$ python3 -q
>>> import numpy as np
>>> np.set_printoptions(precision=3, suppress=True, linewidth=100, floatmode="fixed")
>>> def rnd(a):
...     return np.round(a, 3) + 0
... 
>>> W0 = np.loadtxt("run8.csv", delimiter=",")
>>> W0
array([[0.000, 1.000, 0.000, 1.000],
       [0.000, 1.000, 0.000, 1.000],
       [0.000, 1.000, 0.000, 1.000],
       [0.000, 1.000, 0.000, 1.000]])
>>> # null space of dimension 3
>>> rnd(np.linalg.norm(W0, 1)), rnd(np.linalg.norm(W0, np.inf))
(np.float64(4.0), np.float64(2.0))
>>> rnd(np.linalg.norm(W0, 2))
np.float64(2.828)
>>> rnd(np.linalg.norm(W0, axis=1))
array([1.414, 1.414, 1.414, 1.414])
>>> rnd(np.linalg.norm(W0) ** 2 / np.linalg.norm(W0, 2) ** 2)
np.float64(1.0)
>>> rnd(np.linalg.norm(W0, axis=0))
array([0.000, 2.000, 0.000, 2.000])
>>> rnd(np.linalg.norm(W0[0] - W0[1]))
np.float64(0.0)
>>> rnd(np.linalg.norm(W0, 2) / np.linalg.norm(W0))
np.float64(1.0)
>>> np.linalg.cond(W0) > 100
np.True_
>>> rk = np.linalg.matrix_rank(W0)
>>> rk
np.int64(1)
>>> N = np.linalg.svd(W0)[2][rk:].T
>>> [int(np.linalg.matrix_rank(W0[:i])) for i in range(1, len(W0) + 1)]
[1, 1, 1, 1]
>>> N.shape
(4, 3)
>>> W0 @ N
array([[0.000, 0.000, 0.000],
       [0.000, 0.000, 0.000],
       [0.000, 0.000, 0.000],
       [0.000, 0.000, 0.000]])
>>> np.linalg.matrix_rank(W0.T @ W0), np.linalg.matrix_rank(W0 @ W0.T)
(np.int64(1), np.int64(1))
>>> O, _ = np.linalg.qr(np.array([[-2.1, -1.6, -1.4, 0.8, -0.9],
...     [-1.4, 0.6, 0.4, -0.4, -1.5],
...     [-0.3, -1.0, -0.7, -1.0, 1.2],
...     [0.6, -0.9, 0.4, -2.4, 0.6],
...     [-1.3, -1.4, 1.8, 0.1, 0.4]]))
>>> arr = 2 * O
>>> rnd(arr)
array([[-1.440,  0.542, -1.040,  0.241, -0.703],
       [-0.960, -1.174,  0.379, -1.246,  0.073],
       [-0.206,  0.788, -0.549, -0.656,  1.614],
       [ 0.411,  1.095,  0.312, -1.307, -0.908],
       [-0.891,  0.713,  1.542,  0.500,  0.266]])
>>> M2 = np.array([[0, 1, -3], [1, 2, 1], [0, 3, 0], [-3, 3, -2], [0, 3, 1]])
>>> np.linalg.matrix_rank(arr @ M2)
np.int64(3)
>>> np.linalg.matrix_rank(np.vstack([arr, M2.T]))
np.int64(5)
>>> np.vstack([arr, M2.T]).shape
(8, 5)
>>> O = arr.astype(float).copy()
>>> for j in range(5):
...     O[:, j] -= O[:, :j] @ (O[:, :j].T @ O[:, j])
...     O[:, j] /= np.linalg.norm(O[:, j])
... 
>>> rnd(O.T @ arr)
array([[2.000, 0.000, 0.000, 0.000, 0.000],
       [0.000, 2.000, 0.000, 0.000, 0.000],
       [0.000, 0.000, 2.000, 0.000, 0.000],
       [0.000, 0.000, 0.000, 2.000, 0.000],
       [0.000, 0.000, 0.000, 0.000, 2.000]])
>>> rnd(O.T @ O)
array([[1.000, 0.000, 0.000, 0.000, 0.000],
       [0.000, 1.000, 0.000, 0.000, 0.000],
       [0.000, 0.000, 1.000, 0.000, 0.000],
       [0.000, 0.000, 0.000, 1.000, 0.000],
       [0.000, 0.000, 0.000, 0.000, 1.000]])
>>> r0 = np.array([0, 0, 2, 3, 2])
>>> M2 = arr + np.outer(r0, np.eye(5)[2])
>>> rnd(M2)
array([[-1.440,  0.542, -1.040,  0.241, -0.703],
       [-0.960, -1.174,  0.379, -1.246,  0.073],
       [-0.206,  0.788,  1.451, -0.656,  1.614],
       [ 0.411,  1.095,  3.312, -1.307, -0.908],
       [-0.891,  0.713,  3.542,  0.500,  0.266]])
>>> np.linalg.matrix_rank(M2 - arr)
np.int64(1)
>>> np.linalg.matrix_rank(np.linalg.inv(M2) - np.linalg.inv(arr), tol=1e-8)
np.int64(1)
>>> rnd(np.linalg.det(M2) / np.linalg.det(arr)), rnd(1 + np.linalg.solve(arr, r0)[2])
(np.float64(1.731), np.float64(1.731))
>>> M2 = np.linalg.inv(arr)
>>> rnd(np.linalg.cond(arr))
np.float64(1.0)
>>> rnd(np.linalg.det(arr) * np.linalg.det(M2))
np.float64(1.0)
>>> rnd(arr @ M2)
array([[1.000, 0.000, 0.000, 0.000, 0.000],
       [0.000, 1.000, 0.000, 0.000, 0.000],
       [0.000, 0.000, 1.000, 0.000, 0.000],
       [0.000, 0.000, 0.000, 1.000, 0.000],
       [0.000, 0.000, 0.000, 0.000, 1.000]])
>>> (np.abs(M2) > 1e-9).astype(int)
array([[1, 1, 1, 1, 1],
       [1, 1, 1, 1, 1],
       [1, 1, 1, 1, 1],
       [1, 1, 1, 1, 1],
       [1, 1, 1, 1, 1]])
>>> np.allclose(M2, arr.T)
False
>>> rnd(np.linalg.slogdet(arr)[0])
np.float64(1.0)
>>> r0 = np.array([2, -2])
>>> rnd(np.convolve(arr[4], r0))
array([-1.783,  3.208,  1.658, -2.084, -0.467, -0.532])
>>> E = np.loadtxt("block1.csv", delimiter=",")
>>> E
array([[-2.000,  1.000,  0.000,  0.000, -2.000, -1.000,  2.000, -5.000,  0.000],
       [ 1.000, -4.000,  0.000, -1.000,  1.000,  5.000,  1.000, -4.000,  2.000],
       [ 0.000,  0.000, -2.000, -4.000,  1.000, -2.000,  3.000, -1.000,  1.000],
       [ 0.000, -1.000, -4.000, -6.000,  5.000, -2.000, -2.000,  3.000, -1.000],
       [-2.000,  1.000,  1.000,  5.000,  4.000,  2.000, -4.000, -3.000,  0.000],
       [-1.000,  5.000, -2.000, -2.000,  2.000, -2.000, -2.000,  4.000,  2.000],
       [ 2.000,  1.000,  3.000, -2.000, -4.000, -2.000, -4.000, -3.000,  2.000],
       [-5.000, -4.000, -1.000,  3.000, -3.000,  4.000, -3.000,  0.000, -4.000],
       [ 0.000,  2.000,  1.000, -1.000,  0.000,  2.000,  2.000, -4.000,  0.000]])
>>> # equal to its transpose
>>> left, sig, VT = np.linalg.svd(E)
>>> np.argmax(sig[:-1] / (sig[1:] + 1e-6)) + 1
np.int64(8)
>>> M2 = left[:, :8] @ np.diag(sig[:8]) @ VT[:8]
>>> rnd(np.linalg.norm(E - M2) / np.linalg.norm(E))
np.float64(0.009)
>>> np.linalg.matrix_rank(E, rtol=0.05)
np.int64(8)
>>> r0, r1 = E[8], E[3]
>>> r0 @ r0
np.float64(30.0)
>>> r0 @ r1
np.float64(-20.0)
>>> p = (r0 @ r1) / (r0 @ r0) * r0
>>> np.outer(r0, r1)
array([[  0.000,  -0.000,  -0.000,  -0.000,   0.000,  -0.000,  -0.000,   0.000,  -0.000],
       [  0.000,  -2.000,  -8.000, -12.000,  10.000,  -4.000,  -4.000,   6.000,  -2.000],
       [  0.000,  -1.000,  -4.000,  -6.000,   5.000,  -2.000,  -2.000,   3.000,  -1.000],
       [ -0.000,   1.000,   4.000,   6.000,  -5.000,   2.000,   2.000,  -3.000,   1.000],
       [  0.000,  -0.000,  -0.000,  -0.000,   0.000,  -0.000,  -0.000,   0.000,  -0.000],
       [  0.000,  -2.000,  -8.000, -12.000,  10.000,  -4.000,  -4.000,   6.000,  -2.000],
       [  0.000,  -2.000,  -8.000, -12.000,  10.000,  -4.000,  -4.000,   6.000,  -2.000],
       [ -0.000,   4.000,  16.000,  24.000, -20.000,   8.000,   8.000, -12.000,   4.000],
       [  0.000,  -0.000,  -0.000,  -0.000,   0.000,  -0.000,  -0.000,   0.000,  -0.000]])
>>> rnd(r1 - p)
array([ 0.000,  0.333, -3.333, -6.667,  5.000, -0.667, -0.667,  0.333, -1.000])
>>> rnd(p)
array([ 0.000, -1.333, -0.667,  0.667,  0.000, -1.333, -1.333,  2.667,  0.000])
>>> rnd((r1 - p) @ r0)
np.float64(0.0)
>>> M2 = np.linalg.inv(E)
>>> rnd(np.linalg.cond(E))
np.float64(65.584)
>>> (np.abs(M2) > 1e-9).astype(int)
array([[1, 1, 1, 1, 1, 1, 1, 1, 1],
       [1, 1, 1, 1, 1, 1, 1, 1, 1],
       [1, 1, 1, 1, 1, 1, 1, 1, 1],
       [1, 1, 1, 1, 1, 1, 1, 1, 1],
       [1, 1, 1, 1, 1, 1, 1, 1, 1],
       [1, 1, 1, 1, 1, 1, 1, 1, 1],
       [1, 1, 1, 1, 1, 1, 1, 1, 1],
       [1, 1, 1, 1, 1, 1, 1, 1, 1],
       [1, 1, 1, 1, 1, 1, 1, 1, 1]])
>>> rng = np.random.default_rng(23)
>>> labels = rng.permutation(9)
>>> labels
array([2, 3, 6, 5, 8, 0, 1, 7, 4])
>>> M2 = E[labels][:, labels]
>>> np.allclose(M2, E)
False
>>> np.diag(M2)
array([-2.000, -6.000, -4.000, -2.000,  0.000, -2.000, -4.000,  0.000,  4.000])
>>> gram = W0.T @ W0
>>> gram
array([[0.000, 0.000, 0.000, 0.000],
       [0.000, 4.000, 0.000, 4.000],
       [0.000, 0.000, 0.000, 0.000],
       [0.000, 4.000, 0.000, 4.000]])
>>> (W0 @ W0.T).shape
(4, 4)
>>> np.trace(gram), (W0 ** 2).sum()
(np.float64(8.0), np.float64(8.0))
>>> rnd(np.linalg.svd(W0, compute_uv=False) ** 2)
array([8.000, 0.000, 0.000, 0.000])
>>> data = np.loadtxt("m.csv", delimiter=",")
>>> data
array([[21.496,  0.110, 60.172],
       [20.061,  1.201, 58.026],
       [20.091, -2.093, 59.227],
       [20.957,  1.272, 60.021],
       [19.751, -1.209, 59.955],
       [21.373,  1.087, 59.780],
       [19.762, -0.477, 60.680],
       [19.832, -0.184, 61.053],
       [18.299,  0.322, 58.189],
       [18.248,  0.074, 60.181],
       [22.108,  0.837, 60.417],
       [19.803, -0.582, 60.651],
       [19.178, -0.599, 59.975],
       [19.478,  1.714, 60.236],
       [20.195,  2.019, 59.729],
       [21.903,  0.350, 61.356],
       [19.444, -1.242, 60.537],
       [20.228, -1.034, 59.189],
       [20.689,  1.172, 59.844],
       [18.492,  0.386, 60.350],
       [19.357,  0.000, 60.078],
       [19.259,  0.324, 60.198]])
>>> left, sig, VT = np.linalg.svd(data)
>>> np.argmax(sig[:-1] / (sig[1:] + 1e-6)) + 1
np.int64(1)
>>> M2 = left[:, :1] @ np.diag(sig[:1]) @ VT[:1]
>>> np.linalg.matrix_rank(data, rtol=0.05)
np.int64(1)
>>> np.linalg.matrix_rank(M2)
np.int64(1)
>>> M2 = np.c_[data[:, :2] @ np.array([[0, 2], [1, 2]]), np.array([-1, 2, -1, 2, 1, 2, -2, 0, 0, -2, 2, -1, 1, 2, -2, 2, 2, -1, 0, 1, 2, -1])]
>>> rnd(M2)
array([[ 0.110, 43.212, -1.000],
       [ 1.201, 42.524,  2.000],
       [-2.093, 35.996, -1.000],
       [ 1.272, 44.458,  2.000],
       [-1.209, 37.084,  1.000],
       [ 1.087, 44.920,  2.000],
       [-0.477, 38.570, -2.000],
       [-0.184, 39.296,  0.000],
       [ 0.322, 37.242,  0.000],
       [ 0.074, 36.644, -2.000],
       [ 0.837, 45.890,  2.000],
       [-0.582, 38.442, -1.000],
       [-0.599, 37.158,  1.000],
       [ 1.714, 42.384,  2.000],
       [ 2.019, 44.428, -2.000],
       [ 0.350, 44.506,  2.000],
       [-1.242, 36.404,  2.000],
       [-1.034, 38.388, -1.000],
       [ 1.172, 43.722,  0.000],
       [ 0.386, 37.756,  1.000],
       [ 0.000, 38.714,  2.000],
       [ 0.324, 39.166, -1.000]])
>>> rnd(np.linalg.norm(np.linalg.qr(data)[0].T @ M2, axis=0) ** 2 / ((M2 ** 2).sum(axis=0) + 1e-12))
array([1.000, 1.000, 0.155])
>>> np.linalg.matrix_rank(M2)
np.int64(3)
>>> rnd(np.linalg.norm(M2 - data @ np.linalg.lstsq(data, M2)[0], axis=0))
array([0.000, 0.000, 6.630])
>>> rnd(np.linalg.lstsq(data, M2[:, 0])[0])
array([0.000, 1.000, 0.000])
>>> X = np.array([[10, -2, 0, 4, 2, 0],
...     [-2, -4, -3, -3, 5, 5],
...     [0, -3, -8, -2, 5, 3],
...     [4, -3, -2, 10, -4, 1],
...     [2, 5, 5, -4, 10, -5],
...     [0, 5, 3, 1, -5, 4]])
>>> X
array([[10, -2,  0,  4,  2,  0],
       [-2, -4, -3, -3,  5,  5],
       [ 0, -3, -8, -2,  5,  3],
       [ 4, -3, -2, 10, -4,  1],
       [ 2,  5,  5, -4, 10, -5],
       [ 0,  5,  3,  1, -5,  4]])
>>> evals, V = np.linalg.eigh(X)
>>> x0 = np.array([0, 1, 4, 3, 3, 2])
>>> (np.sign(V[:, -1].round(6)) == np.sign(V[0, -1].round(6))).astype(int)
array([1, 0, 0, 1, 0, 1])
>>> rnd(x0 @ X @ x0 / (x0 @ x0)), rnd(evals[0]), rnd(evals[-1])
(np.float64(1.846), np.float64(-14.456), np.float64(17.21))
>>> np.abs(X).sum(axis=1).max(), rnd(np.abs(evals).max())
(np.int64(31), np.float64(17.21))
